$ python3 -q
>>> import numpy as np
>>> np.set_printoptions(precision=3, suppress=True, linewidth=160, sign=" ")
>>> def rnd(a):
...     return np.round(a, 3) + 0
... 
>>> m1 = np.loadtxt("layer9.csv", delimiter=",")
>>> m1
array([[ 15.,  15.,  15.,  15.],
       [  0., -10.,   0., -10.],
       [  6.,   6.,   6.,   6.],
       [  0.,  -4.,   0.,  -4.]])
>>> # column 2 repeats column 0
>>> np.allclose(m1[:-1].T @ np.linalg.lstsq(m1[:-1].T, m1[-1])[0], m1[-1])
True
>>> rnd(np.trace(np.linalg.pinv(m1) @ m1))
np.float64(2.0)
>>> np.linalg.lstsq(m1[:-1].T, m1[-1])[2]
np.int32(2)
>>> rnd(m1 @ np.linalg.pinv(m1) @ m1)
array([[ 15.,  15.,  15.,  15.],
       [  0., -10.,   0., -10.],
       [  6.,   6.,   6.,   6.],
       [  0.,  -4.,   0.,  -4.]])
>>> feats = np.loadtxt("out10.csv", delimiter=",")
>>> feats
array([[ 2.43 , -1.494,  0.861, -0.332,  0.106],
       [-1.305, -1.117, -2.025, -0.614,  1.254],
       [ 0.178,  0.842, -0.086, -0.198, -2.866],
       [ 1.195,  0.815, -2.107, -1.193,  1.023],
       [-0.785, -0.257,  0.588, -2.822, -0.09 ],
       [ 0.336,  0.44 ,  0.469,  0.216, -2.903],
       [ 0.325,  1.104, -1.083, -1.286, -2.202],
       [ 0.126,  0.215,  0.811,  2.573,  1.288],
       [ 1.3  , -1.433,  0.695,  2.163,  0.306],
       [-0.091,  0.391, -2.103,  0.368,  2.069],
       [ 2.069,  0.399,  1.177,  1.366, -1.144],
       [-1.023, -0.245, -0.542, -0.154, -2.752],
       [ 1.595, -1.824,  1.231,  1.21 , -0.388],
       [ 1.28 , -1.749, -1.162,  1.53 , -0.782],
       [-1.009,  2.304,  0.258, -1.251, -1.021],
       [ 1.126, -0.874, -2.217, -1.431,  0.045],
       [ 1.697,  1.466,  0.128, -0.547,  1.912],
       [-1.037,  1.144, -1.971, -0.298,  1.625],
       [-0.07 ,  1.897, -0.225, -1.211, -1.97 ],
       [ 0.427, -0.167, -0.223, -0.883, -2.821],
       [ 2.205,  1.059, -0.414, -1.289,  1.089],
       [ 1.744, -1.809, -0.343, -0.75 ,  1.416],
       [ 1.304, -1.01 ,  0.868, -0.385, -2.319],
       [ 0.302,  0.022, -0.615, -0.368,  2.897],
       [-2.207, -0.48 ,  1.745,  0.229,  0.895],
       [ 0.726, -0.075,  0.863,  2.722, -0.56 ],
       [ 0.055,  1.255, -0.146, -2.642, -0.648],
       [-0.066,  0.593,  2.705, -0.6  , -0.983],
       [-1.976, -0.959,  1.722, -0.685, -0.862],
       [-0.227, -0.61 , -2.184,  0.272,  1.932],
       [ 0.256,  0.934, -2.186, -1.782,  0.324],
       [-0.151,  0.009,  0.516, -2.69 , -1.213],
       [ 0.281, -0.815, -2.155, -1.686, -0.877],
       [-0.592,  2.038, -0.439,  1.582,  1.342],
       [-1.223,  0.198, -0.243, -0.101,  2.72 ],
       [ 2.078, -0.05 ,  1.125,  1.704,  0.715],
       [-0.135,  2.345, -0.065, -1.285, -1.351],
       [ 1.505,  0.952,  0.483, -1.832, -1.496]])
>>> hat = feats @ np.linalg.solve(feats.T @ feats, feats.T)
>>> np.trace(hat)
np.float64(5.0)
>>> np.allclose(hat @ hat, hat)
True
>>> cen = (feats - feats.mean(axis=0)) / feats.std(axis=0)
>>> np.argwhere(np.abs(cen) > 2)
array([[  7,   3],
       [ 24,   0],
       [ 25,   3],
       [ 27,   2]])
>>> beta = np.linalg.lstsq(np.delete(cen, 2, axis=1), cen[:, 2])[0]
>>> np.abs(beta).argmax()
np.int64(3)
>>> rnd(beta)
array([-0.012, -0.017,  0.312, -0.343])
>>> mat = np.load("w.npy")
>>> mat
array([[ 0,  0,  0,  0,  0,  1,  0,  0,  0],
       [ 0,  0,  0,  0,  1,  0,  0,  0,  0],
       [ 1,  0,  0,  0,  0,  0,  0,  0,  0],
       [ 0,  0,  0,  0,  0,  0,  0,  0,  1],
       [ 0,  0,  1,  0,  0,  0,  0,  0,  0],
       [ 0,  0,  0,  0,  0,  0,  1,  0,  0],
       [ 0,  1,  0,  0,  0,  0,  0,  0,  0],
       [ 0,  0,  0,  1,  0,  0,  0,  0,  0],
       [ 0,  0,  0,  0,  0,  0,  0,  1,  0]])
>>> vec = np.array([-2, 5, -3, -4, 3, 1, -3, -2, 2])
>>> rhs = mat @ vec
>>> rhs
array([ 1,  3, -2,  2, -3, -3,  5, -4, -2])
>>> rnd(np.linalg.solve(mat, rhs + mat[:, 8]))
array([-2.,  5., -3., -4.,  3.,  1., -3., -2.,  3.])
>>> rnd(np.linalg.solve(mat, mat[:, 0]))
array([ 1.,  0.,  0.,  0.,  0.,  0.,  0.,  0.,  0.])
>>> rnd(np.linalg.solve(mat.T, mat[7]))
array([ 0.,  0.,  0.,  0.,  0.,  0.,  0.,  1.,  0.])
>>> K = np.load("case18.npy")
>>> K
array([[ 4.,  3.,  2.,  0.,  2.,  0.,  2.,  2.],
       [ 3., -4.,  1.,  0.,  0.,  1.,  0.,  0.],
       [ 0.,  0.,  4., -9.,  7.,  9.,  5., -4.],
       [ 0.,  0., -6.,  0., -9.,  6., -6.,  5.],
       [ 0.,  0.,  9.,  6.,  8., -2., -5.,  7.],
       [ 0.,  0., -5.,  4., -4., -3.,  3., -3.],
       [ 0.,  0.,  8., -7., -7.,  9.,  5., -6.],
       [ 0.,  0.,  2., -2., -9.,  4., -3., -2.]])
>>> theta = np.radians(72)
>>> Rm = np.eye(8)
>>> Rm[5, 5] = Rm[3, 3] = np.cos(theta)
>>> Rm[5, 3], Rm[3, 5] = -np.sin(theta), np.sin(theta)
>>> rnd(Rm)
array([[ 1.   ,  0.   ,  0.   ,  0.   ,  0.   ,  0.   ,  0.   ,  0.   ],
       [ 0.   ,  1.   ,  0.   ,  0.   ,  0.   ,  0.   ,  0.   ,  0.   ],
       [ 0.   ,  0.   ,  1.   ,  0.   ,  0.   ,  0.   ,  0.   ,  0.   ],
       [ 0.   ,  0.   ,  0.   ,  0.309,  0.   ,  0.951,  0.   ,  0.   ],
       [ 0.   ,  0.   ,  0.   ,  0.   ,  1.   ,  0.   ,  0.   ,  0.   ],
       [ 0.   ,  0.   ,  0.   , -0.951,  0.   ,  0.309,  0.   ,  0.   ],
       [ 0.   ,  0.   ,  0.   ,  0.   ,  0.   ,  0.   ,  1.   ,  0.   ],
       [ 0.   ,  0.   ,  0.   ,  0.   ,  0.   ,  0.   ,  0.   ,  1.   ]])
>>> Y = K @ Rm.T
>>> np.allclose(np.linalg.norm(K, axis=1), np.linalg.norm(Y, axis=1))
True
>>> rnd(Y)
array([[ 4.   ,  3.   ,  2.   ,  0.   ,  2.   ,  0.   ,  2.   ,  2.   ],
       [ 3.   , -4.   ,  1.   ,  0.951,  0.   ,  0.309,  0.   ,  0.   ],
       [ 0.   ,  0.   ,  4.   ,  5.778,  7.   , 11.341,  5.   , -4.   ],
       [ 0.   ,  0.   , -6.   ,  5.706, -9.   ,  1.854, -6.   ,  5.   ],
       [ 0.   ,  0.   ,  9.   , -0.048,  8.   , -6.324, -5.   ,  7.   ],
       [ 0.   ,  0.   , -5.   , -1.617, -4.   , -4.731,  3.   , -3.   ],
       [ 0.   ,  0.   ,  8.   ,  6.396, -7.   ,  9.439,  5.   , -6.   ],
       [ 0.   ,  0.   ,  2.   ,  3.186, -9.   ,  3.138, -3.   , -2.   ]])
>>> rnd(np.linalg.svd(K, compute_uv=False)), rnd(np.linalg.svd(Y, compute_uv=False))
(array([ 23.345,  20.37 ,  13.863,   9.664,   5.644,   5.02 ,   3.178,   1.529]), array([ 23.345,  20.37 ,  13.863,   9.664,   5.644,   5.02 ,   3.178,   1.529]))
>>> def softmax(z):
...     e = np.exp(z - z.max(axis=-1, keepdims=True))
...     return e / e.sum(axis=-1, keepdims=True)
... 
>>> rnd(softmax(K[2] + -1))
array([ 0.   ,  0.   ,  0.006,  0.   ,  0.117,  0.862,  0.016,  0.   ])
>>> rnd(softmax(K).sum(axis=1))
array([ 1.,  1.,  1.,  1.,  1.,  1.,  1.,  1.])
>>> rnd(softmax(K[2]))
array([ 0.   ,  0.   ,  0.006,  0.   ,  0.117,  0.862,  0.016,  0.   ])
>>> S = K @ K.T / np.sqrt(8)
>>> rnd(softmax(S + np.triu(np.full(S.shape, -np.inf), 1)))
array([[ 1.   ,  0.   ,  0.   ,  0.   ,  0.   ,  0.   ,  0.   ,  0.   ],
       [ 0.   ,  1.   ,  0.   ,  0.   ,  0.   ,  0.   ,  0.   ,  0.   ],
       [ 0.   ,  0.   ,  1.   ,  0.   ,  0.   ,  0.   ,  0.   ,  0.   ],
       [ 0.   ,  0.   ,  0.   ,  1.   ,  0.   ,  0.   ,  0.   ,  0.   ],
       [ 0.   ,  0.   ,  0.   ,  0.   ,  1.   ,  0.   ,  0.   ,  0.   ],
       [ 0.   ,  0.   ,  0.   ,  0.   ,  0.   ,  1.   ,  0.   ,  0.   ],
       [ 0.   ,  0.   ,  0.   ,  0.   ,  0.   ,  0.   ,  1.   ,  0.   ],
       [ 0.   ,  0.   ,  0.   ,  0.   ,  0.   ,  0.   ,  0.944,  0.056]])
>>> softmax(S).round(6).argmax(axis=1)
array([ 0,  1,  2,  3,  4,  5,  6,  6])
>>> rnd(softmax(S))
array([[ 0.741,  0.   ,  0.002,  0.   ,  0.257,  0.   ,  0.   ,  0.   ],
       [ 0.   ,  0.963,  0.007,  0.   ,  0.001,  0.   ,  0.028,  0.001],
       [ 0.   ,  0.   ,  1.   ,  0.   ,  0.   ,  0.   ,  0.   ,  0.   ],
       [ 0.   ,  0.   ,  0.   ,  1.   ,  0.   ,  0.   ,  0.   ,  0.   ],
       [ 0.   ,  0.   ,  0.   ,  0.   ,  1.   ,  0.   ,  0.   ,  0.   ],
       [ 0.   ,  0.   ,  0.   ,  0.   ,  0.   ,  1.   ,  0.   ,  0.   ],
       [ 0.   ,  0.   ,  0.   ,  0.   ,  0.   ,  0.   ,  1.   ,  0.   ],
       [ 0.   ,  0.   ,  0.   ,  0.   ,  0.   ,  0.   ,  0.944,  0.056]])
>>> gram = K.T @ K
>>> rnd(np.linalg.svd(K, compute_uv=False) ** 2)
array([ 544.971,  414.951,  192.196,   93.397,   31.851,   25.197,   10.097,    2.339])
>>> np.trace(gram), (K ** 2).sum()
(np.float64(1315.0), np.float64(1315.0))
>>> np.allclose(gram, gram.T)
True
>>> (K @ K.T).shape
(8, 8)
>>> f = np.array([5, 2, 5])
>>> np.array([np.convolve(row, f, "same") for row in K])
array([[ 23.,  36.,  19.,  20.,   4.,  20.,  14.,  14.],
       [-14.,  12., -18.,   5.,   5.,   2.,   5.,   0.],
       [  0.,  20., -37.,  37.,  14.,  78.,  35.,  17.],
       [  0., -30., -12., -75.,  12., -63.,  43., -20.],
       [  0.,  45.,  48.,  97.,  36.,  11.,  15., -11.],
       [  0., -25.,  10., -37.,  -3., -11., -24.,   9.],
       [  0.,  40., -19.,  -9.,  -4.,   8.,  25.,  13.],
       [  0.,  10.,  -6., -39.,  -8., -52.,   4., -19.]])
>>> np.correlate(K[7], K[6], "full")
array([   0.,    0.,  -12.,   22.,   62., -101.,  -43.,  126.,  -18.,  -97.,   67.,  -10.,  -16.,    0.,    0.])
>>> data = np.loadtxt("dump.csv", delimiter=",")
>>> data
array([[ 0.8  , -0.3  , -1.829, -0.9  ,  0.4  ,  0.4  ,  0.6  ],
       [-2.   ,  0.   ,  2.394,  1.2  ,  1.7  , -0.5  , -0.8  ],
       [ 0.4  , -1.4  , -2.385, -1.7  ,  1.1  ,  0.7  ,  0.8  ],
       [-2.6  , -1.3  ,  2.386, -0.5  ,  0.5  , -0.9  , -0.8  ],
       [-1.1  ,  0.7  ,  3.872, -2.2  ,  0.2  , -1.8  , -1.3  ],
       [ 1.   ,  2.1  ,  5.411,  0.2  ,  0.3  , -0.6  , -1.8  ],
       [ 0.2  ,  1.4  , -3.913,  1.4  ,  0.7  ,  1.1  ,  1.3  ],
       [-0.6  ,  0.6  , -6.869,  0.1  , -1.3  , -1.   ,  2.3  ],
       [-0.8  ,  0.   , -0.274, -0.1  ,  0.6  ,  1.1  ,  0.1  ],
       [ 1.   ,  1.8  ,  0.917, -1.6  , -1.1  , -0.3  , -0.3  ],
       [-0.6  , -0.5  , -3.32 ,  0.2  , -0.1  , -2.1  ,  1.1  ],
       [ 2.7  , -0.7  ,  0.908,  0.5  ,  0.   ,  1.7  , -0.3  ],
       [ 0.6  , -0.8  ,  3.013,  0.   , -0.5  , -0.4  , -1.   ],
       [-1.9  , -0.9  ,  3.001,  0.7  ,  0.   , -0.3  , -1.   ],
       [ 0.3  ,  0.3  ,  1.198,  1.6  ,  0.1  ,  0.1  , -0.4  ],
       [-0.8  , -0.5  , -2.713,  1.7  , -0.3  , -1.6  ,  0.9  ],
       [-1.2  ,  0.1  ,  1.508,  1.3  , -0.2  ,  0.8  , -0.5  ],
       [ 0.7  , -0.4  , -2.701, -0.1  ,  0.7  , -0.3  ,  0.9  ],
       [ 0.2  , -0.9  , -5.718, -0.3  ,  1.4  , -1.   ,  1.9  ],
       [-0.6  ,  0.1  ,  5.353,  1.6  ,  0.3  ,  2.4  , -1.8  ],
       [-0.3  , -0.9  ,  3.294,  1.1  , -1.1  , -0.6  , -1.1  ],
       [ 1.9  ,  0.   , -6.646, -1.3  , -0.2  ,  1.3  ,  2.2  ],
       [-0.8  ,  2.1  ,  2.762,  0.1  ,  1.2  , -0.4  , -0.9  ],
       [-0.6  ,  0.3  ,  2.075, -1.   , -0.4  , -1.1  , -0.7  ],
       [-0.5  ,  0.1  ,  4.481, -1.1  , -1.8  ,  0.3  , -1.5  ],
       [-2.1  ,  1.7  , -4.206,  0.1  ,  0.9  , -0.6  ,  1.4  ],
       [ 0.2  ,  0.   ,  0.902,  0.   , -0.1  , -0.3  , -0.3  ],
       [ 1.7  , -0.2  , -0.355, -0.2  ,  0.   , -2.1  ,  0.1  ],
       [-0.4  , -0.6  , -2.705,  0.   , -0.5  , -0.7  ,  0.9  ],
       [ 1.3  , -0.3  , -0.607, -0.2  , -2.   ,  0.1  ,  0.2  ],
       [-1.2  ,  0.   ,  1.514, -0.9  , -1.4  ,  1.1  , -0.5  ]])
>>> vec = np.array([-2, 2, 2, -2, 0, -1, -2])
>>> rhs = data @ vec
>>> rnd(np.linalg.solve(data.T @ data, data.T @ rhs))
array([-2.,  2.,  2., -2.,  0., -1., -2.])
>>> rnd(np.linalg.lstsq(data, rhs)[0])
array([-2.,  2.,  2., -2.,  0., -1., -2.])
>>> rng = np.random.default_rng(4639)
>>> rhs = rhs + 0.3 * rng.normal(size=31)
>>> rnd(rhs)
array([ -5.778,   8.646,  -7.569,  10.545,  20.119,  16.533, -11.688, -14.835,   0.171,   7.524,  -7.02 ,  -6.794,   5.556,   8.792,   0.593,  -8.065,   3.007,
        -8.838, -16.053,  10.267,   5.895, -20.592,  13.703,  10.854,  15.507,  -2.765,   2.268,  -2.315,  -7.413,  -4.021,   7.363])
>>> beta, *_ = np.linalg.lstsq(data, rhs)
>>> beta.round()
array([-2.,  2.,  2., -2., -0., -1., -1.])
>>> rnd(np.linalg.norm(rhs - data @ beta))
np.float64(1.43)
